$ python -q
>>> import numpy as np
>>> np.set_printoptions(suppress=True, linewidth=160)
>>> F = np.loadtxt("mat.csv", delimiter=",")
>>> F.round(2)
array([[-0.31, -0.19, -0.93],
       [-0.19,  0.97, -0.13],
       [-0.93, -0.13,  0.33]])
>>> O = F.astype(float).copy()
>>> for j in range(3):
...     O[:, j] -= O[:, :j] @ (O[:, :j].T @ O[:, j])
...     O[:, j] /= np.linalg.norm(O[:, j])
... 
>>> np.round(O.T @ F, 2) + 0
array([[1., 0., 0.],
       [0., 1., 0.],
       [0., 0., 1.]])
>>> O.round(2)
array([[-0.31, -0.19, -0.93],
       [-0.19,  0.97, -0.13],
       [-0.93, -0.13,  0.33]])
>>> A2 = np.array([[4, 1, 2], [2, 1, 1], [5, 0, 5]])
>>> np.round(F @ A2, 2)
array([[-6.27, -0.49, -5.47],
       [ 0.53,  0.79, -0.07],
       [-2.33, -1.07, -0.33]])
>>> np.round(np.einsum("ik,kj->ji", F, A2), 2)
array([[-6.27,  0.53, -2.33],
       [-0.49,  0.79, -1.07],
       [-5.47, -0.07, -0.33]])
>>> np.round(A2.T @ F.T, 2)
array([[-6.27,  0.53, -2.33],
       [-0.49,  0.79, -1.07],
       [-5.47, -0.07, -0.33]])
>>> np.vstack([F, A2.T]).shape
(6, 3)
>>> print(np.linalg.matrix_rank(np.vstack([F, A2.T])))
3
>>> np.round(np.einsum("ij->j", F), 2)
array([-1.43,  0.65, -0.73])
>>> x = np.array([1, 2, 1])
>>> y = F @ x
>>> c, lr = np.zeros(3), 1 / np.linalg.norm(F, 2) ** 2
>>> for i in range(250):
...     c -= lr * F.T @ (F @ c - y)
...     if i % 50 == 0: print(i, round(np.linalg.norm(F @ c - y), 2))
... 
0 0.0
50 0.0
100 0.0
150 0.0
200 0.0
>>> c.round(2)
array([1., 2., 1.])
>>> print(round(np.linalg.cond(F), 2))
1.0
>>> x = np.array([6, 0, 8])
>>> np.round((F * x).sum(axis=1), 2)
array([-9.31, -2.19, -2.93])
>>> np.sign((F @ x).round(6))
array([-1., -1., -1.])
>>> np.round(F @ (2 * x), 2)
array([-18.61,  -4.37,  -5.87])
>>> print(np.round(F @ np.eye(3)[0], 2))
[-0.31 -0.19 -0.93]
>>> np.round(F * x, 2)
array([[-1.84, -0.  , -7.47],
       [-1.12,  0.  , -1.07],
       [-5.6 , -0.  ,  2.67]])
>>> feats = np.loadtxt("layer19.csv", delimiter=",")
>>> feats.round(2)
array([[-0.62, -0.59,  0.52],
       [ 0.49, -0.8 , -0.34],
       [ 0.62,  0.05,  0.79]])
>>> # orthonormal columns
>>> evals, V = np.linalg.eig(F)
>>> print(np.prod(evals))
-1.0
>>> print(evals)
[-1.  1.  1.]
>>> print(np.round(np.sort(np.linalg.eigvals(F @ F)), 2))
[1. 1. 1.]
>>> np.round(np.linalg.pinv(feats), 2)
array([[-0.62,  0.49,  0.62],
       [-0.59, -0.8 ,  0.05],
       [ 0.52, -0.34,  0.79]])
>>> np.round(feats @ feats.T, 2) + 0
array([[1., 0., 0.],
       [0., 1., 0.],
       [0., 0., 1.]])
>>> print(np.round(np.linalg.svd(feats, compute_uv=False), 2))
[1. 1. 1.]
>>> O, Rm = np.linalg.qr(feats)
>>> print(Rm.round(2))
[[1. 0. 0.]
 [0. 1. 0.]
 [0. 0. 1.]]
>>> O.round(2)
array([[-0.62, -0.59,  0.52],
       [ 0.49, -0.8 , -0.34],
       [ 0.62,  0.05,  0.79]])
>>> np.round(np.abs(np.diag(Rm)), 2)
array([1., 1., 1.])
>>> np.round(np.trace(O @ O.T), 2)
np.float64(3.0)
>>> round(np.linalg.norm(feats, "nuc"), 2)
np.float64(3.0)
>>> print(round(feats[0] @ feats[2], 2))
0.0
>>> np.round(np.linalg.norm(feats, axis=1), 2)
array([1., 1., 1.])
>>> W0 = np.load("w.npy")
>>> W0
array([[3., 1., 1.],
       [1., 3., 1.],
       [1., 1., 3.]])
>>> t3 = np.stack([W0, -3 * W0, W0[::-1]])
>>> print(np.round(np.linalg.det(t3), 2))
[  20. -540.  -20.]
>>> (t3 @ W0.T).shape
(3, 3, 3)
>>> print(t3.sum(axis=0))
[[-5. -1.  1.]
 [-1. -3. -1.]
 [ 1. -1. -5.]]
>>> np.linalg.matrix_rank(t3)
array([3, 3, 3])
>>> np.linalg.matrix_rank(t3.reshape(3, -1))
np.int64(2)
>>> rng = np.random.default_rng(115154)
>>> A2 = W0 + rng.integers(-2, 3, (3, 1)) @ rng.integers(-2, 3, (1, 3))
>>> A2
array([[ 7., -1., -3.],
       [ 1.,  3.,  1.],
       [ 5., -1., -1.]])
>>> np.abs(A2 - W0).sum(axis=1)
array([10.,  0., 10.])
>>> def softmax(z):
...     e = np.exp(z - z.max(axis=-1, keepdims=True))
...     return e / e.sum(axis=-1, keepdims=True)
... 
>>> np.round(softmax(10 * W0[2]), 2) + 0
array([0., 0., 1.])
>>> S = W0 @ W0.T / np.sqrt(3)
>>> softmax(S).round(6).argmax(axis=1)
array([0, 1, 2])
>>> print(np.round(softmax(S)[2] @ W0, 2))
[1.17 1.17 2.67]
>>> O, Rm = np.linalg.qr(W0)
>>> np.allclose(Rm.T @ Rm, W0.T @ W0)
True
>>> round(float(abs(Rm[0, 0])), 2), round(np.linalg.norm(W0[:, 0]), 2)
(3.32, np.float64(3.32))
>>> np.round(np.abs(np.diag(Rm)), 2)
array([3.32, 2.56, 2.36])
>>> Rm.round(2)
array([[-3.32, -2.11, -2.11],
       [ 0.  , -2.56, -0.99],
       [ 0.  ,  0.  ,  2.36]])
>>> round(np.trace(O @ O.T), 2)
np.float64(3.0)
>>> O.shape, Rm.shape
((3, 3), (3, 3))
>>> O.round(2)
array([[-0.9 ,  0.36, -0.24],
       [-0.3 , -0.92, -0.24],
       [-0.3 , -0.14,  0.94]])
>>> x = np.ones(3)
>>> for _ in range(6):
...     x = W0 @ x
...     x /= np.linalg.norm(x)
...     print(round(x @ W0 @ x, 2))
... 
5.0
5.0
5.0
5.0
5.0
5.0
>>> np.round(np.linalg.eigvalsh(W0)[-1], 2)
np.float64(5.0)
